>>> import numpy as np
>>> np.set_printoptions(suppress=True, linewidth=140)
>>> F = np.load("arr.npy")
>>> F
array([[1. , 0.7, 0.5, 0.3, 0.2, 0.2],
       [0.7, 1. , 0.7, 0.5, 0.3, 0.2],
       [0.5, 0.7, 1. , 0.7, 0.5, 0.3],
       [0.3, 0.5, 0.7, 1. , 0.7, 0.5],
       [0.2, 0.3, 0.5, 0.7, 1. , 0.7],
       [0.2, 0.2, 0.3, 0.5, 0.7, 1. ]])
>>> # equal to its transpose
>>> evals, V = np.linalg.eigh(F)
>>> x = np.array([0, 1, 1, 0, 0, 2])
>>> np.round(V * np.abs(evals) @ V.T, 1)
array([[1. , 0.7, 0.5, 0.3, 0.2, 0.2],
       [0.7, 1. , 0.7, 0.5, 0.3, 0.2],
       [0.5, 0.7, 1. , 0.7, 0.5, 0.3],
       [0.3, 0.5, 0.7, 1. , 0.7, 0.5],
       [0.2, 0.3, 0.5, 0.7, 1. , 0.7],
       [0.2, 0.2, 0.3, 0.5, 0.7, 1. ]])
>>> np.round(np.linalg.eigvalsh(F[1:, 1:]), 1)
array([0.2, 0.2, 0.4, 1.1, 3.1])
>>> np.round(V * np.sqrt(evals) @ V.T, 1) + 0
array([[0.9, 0.3, 0.2, 0.1, 0. , 0.1],
       [0.3, 0.9, 0.3, 0.2, 0.1, 0. ],
       [0.2, 0.3, 0.8, 0.3, 0.2, 0.1],
       [0.1, 0.2, 0.3, 0.8, 0.3, 0.2],
       [0. , 0.1, 0.2, 0.3, 0.9, 0.3],
       [0.1, 0. , 0.1, 0.2, 0.3, 0.9]])
>>> x @ F @ x
np.float64(9.4)
>>> round(x @ F @ x / (x @ x), 1), round(float(evals[0]), 1), np.round(evals[-1], 1)
(np.float64(1.6), 0.2, np.float64(3.4))
>>> (np.sign(V[:, -1].round(6)) == np.sign(V[0, -1].round(6))).astype(int)
array([1, 1, 1, 1, 1, 1])
>>> low = np.linalg.cholesky(F)
>>> np.round(np.diag(low) ** 2, 1)
array([1. , 0.5, 0.5, 0.5, 0.5, 0.5])
>>> F / np.sqrt(np.outer(np.diag(F), np.diag(F)))
array([[1. , 0.7, 0.5, 0.3, 0.2, 0.2],
       [0.7, 1. , 0.7, 0.5, 0.3, 0.2],
       [0.5, 0.7, 1. , 0.7, 0.5, 0.3],
       [0.3, 0.5, 0.7, 1. , 0.7, 0.5],
       [0.2, 0.3, 0.5, 0.7, 1. , 0.7],
       [0.2, 0.2, 0.3, 0.5, 0.7, 1. ]])
>>> theta = np.radians(30)
>>> R = np.eye(6)
>>> R[4, 4] = R[0, 0] = np.cos(theta)
>>> R[4, 0], R[0, 4] = -np.sin(theta), np.sin(theta)
>>> R.round(1)
array([[ 0.9,  0. ,  0. ,  0. ,  0.5,  0. ],
       [ 0. ,  1. ,  0. ,  0. ,  0. ,  0. ],
       [ 0. ,  0. ,  1. ,  0. ,  0. ,  0. ],
       [ 0. ,  0. ,  0. ,  1. ,  0. ,  0. ],
       [-0.5,  0. ,  0. ,  0. ,  0.9,  0. ],
       [ 0. ,  0. ,  0. ,  0. ,  0. ,  1. ]])
>>> M2 = F @ R.T
>>> np.round(np.abs(M2 - F).max(axis=0), 1)
array([0.5, 0. , 0. , 0. , 0.5, 0. ])
>>> x = np.array([3, 0, 3, 2, 3, 3])
>>> y = F @ x
>>> y.round(1)
array([6.3, 6.7, 8.3, 8.6, 8.6, 7.6])
>>> np.round(np.linalg.solve(F, y + F[:, 2]), 1) + 0
array([3., 0., 4., 2., 3., 3.])
>>> np.round(np.linalg.solve(F, 3 * y), 1) + 0
array([9., 0., 9., 6., 9., 9.])
>>> np.round(np.linalg.solve(F, y), 1) + 0
array([3., 0., 3., 2., 3., 3.])
>>> np.round(np.linalg.solve(F, F[:, 0]), 1)
array([1., 0., 0., 0., 0., 0.])
>>> M2 = F / np.sqrt((F ** 2).mean(axis=1, keepdims=True))
>>> np.round(F - F.mean(axis=1, keepdims=True), 1) + 0
array([[ 0.5,  0.2,  0. , -0.2, -0.3, -0.3],
       [ 0.1,  0.4,  0.1, -0.1, -0.3, -0.4],
       [-0.1,  0.1,  0.4,  0.1, -0.1, -0.3],
       [-0.3, -0.1,  0.1,  0.4,  0.1, -0.1],
       [-0.4, -0.3, -0.1,  0.1,  0.4,  0.1],
       [-0.3, -0.3, -0.2,  0. ,  0.2,  0.5]])
>>> s = 10 * 0.7 ** np.arange(8)
>>> q, _ = np.linalg.qr(np.array([[-0.6, -0.3, -1.3, 1.1, 0.2, 0.2, 0.3, -0.2],
...     [0.4, 1.1, -0.8, -1.1, 0.2, 1.6, -2.0, -1.1],
...     [-0.6, -0.4, -2.1, -0.8, -1.3, -0.3, -0.9, 0.2],
...     [-2.0, -0.7, 0.9, -0.2, -0.1, 0.7, -1.0, 0.0],
...     [0.2, 0.6, -0.6, -1.3, -2.3, -0.5, 0.3, 1.1],
...     [0.4, -0.5, 0.7, -0.2, -1.7, -1.5, 0.1, -1.1],
...     [0.1, -0.9, 0.0, 0.6, 0.1, -0.5, 1.0, -0.8],
...     [-1.3, -1.0, 0.6, -0.8, 0.6, 1.4, -1.1, 1.5]]))
>>> rng = np.random.default_rng(52230)
>>> mat = rng.normal(size=(24, 8)) * s @ q
>>> mat.round(1) + 0
array([[  1. ,   0.9,  -4.4,  -6.4,   0.7,   6.7,  -0.4,  -2.4],
       [  6.1,   3.3,   1.9,  -9. ,   0.8,  10. ,  -3.7,  -0.6],
       [ -0.9,   1.8,  -0.9,  -0.7,  -2.7,   4.7,  -4.7,   1.6],
       [ -2. ,   4.5,  -0.6,   9.9,  -5.7,  -5.2,  -2.7,   6.9],
       [  5.3,  -5.2,   0.7,  -9. ,   3.5,  -1.4,   1.5,  -3.9],
       [  2.6,  -5.1,  -0.2,   1.5,   0.4,  -8.1,  -0.7,  -1.7],
       [  2.1,   1.5,  10.4,  -5.1,   5.4,   6.9,   1.8,  -6.5],
       [  0.1,  -4.1,  -7.4,   3.9,   0. , -10.4,   0.4,   5.1],
       [ -1. ,  -2.8,  -7. ,  -1.2,  -0.8,  -5.7,   5.2,   1.9],
       [ -2.7,  -0.8,  -1.3,   7.3,  -5.7,  -1.2,  -1.3,   6. ],
       [  3. ,   1.5,  11.4,  -4.7,  -0.2,   8.8,   0.6,  -2.2],
       [  3. ,  11.6,  -0.7,  -9.4,  -0.4,  18.8,  -8.1,   3.8],
       [  3.1,   4.1,   8.9,  -3.2,   1.6,   5.6,  -2.4,  -2. ],
       [ -3.1,  -0.9,  -2.9,   0.9,   1. ,  -0.1,   0.4,  -1. ],
       [ -1.3,  -3.4, -11.5,   2.4,   1.8,  -9.7,   5.8,   1.2],
       [ -4.4,  -1.8,  -2.8,  -7.6,  -2. ,   5.1,   4.5,  -3.4],
       [  2.2,  -3. ,  -9. ,  -7.4,   2.5,   2.7,  -0.9,  -1.3],
       [ -3.5,  -0.5,   2.3,   1.5,  -0.5,  -1.8,   3.8,  -2.9],
       [ -2.5,  -1.1,   0.7,   3.4,   2.8,  -1.4,   4. ,  -2.3],
       [ -0.8,   5.5,   3.8,  -4.2,  -5.1,  11.8,  -9. ,   1.4],
       [  2. ,  -2.7,  -8.5,  -8.6,  -2.7,  -0.9,   1.8,  -0.6],
       [ -0.2,  -2.2,  -2.9,   2.5,   0.3,  -6. ,   4.1,  -0.4],
       [  1.1,   1.3,  -5.5,  -3.7,   0.7,  -1.3,   2.8,  -2.3],
       [  2.6,  -0.4,  -0.2,  -4.7,   3.4,   1.7,   0.6,  -2.8]])
>>> Z = mat[[1, 12]].astype(float)
>>> for _ in range(4):
...     labels = np.linalg.norm(mat[:, None] - Z, axis=-1).argmin(axis=1)
...     Z = np.array([mat[labels == j].mean(axis=0) for j in range(2)])
... 
>>> labels
array([0, 0, 0, 1, 0, 1, 0, 1, 1, 1, 0, 0, 0, 1, 1, 0, 0, 1, 1, 0, 0, 1, 1, 0])
>>> np.abs(Z[1] - Z[0]).argmax()
np.int64(5)
>>> np.bincount(labels)
array([13, 11])
>>> Z.round(1)
array([[ 1.9,  1.3,  0.8, -6.1,  0.4,  6.2, -1.4, -1.4],
       [-1.1, -1.4, -3.3,  2.6, -0.5, -4.6,  2. ,  1. ]])
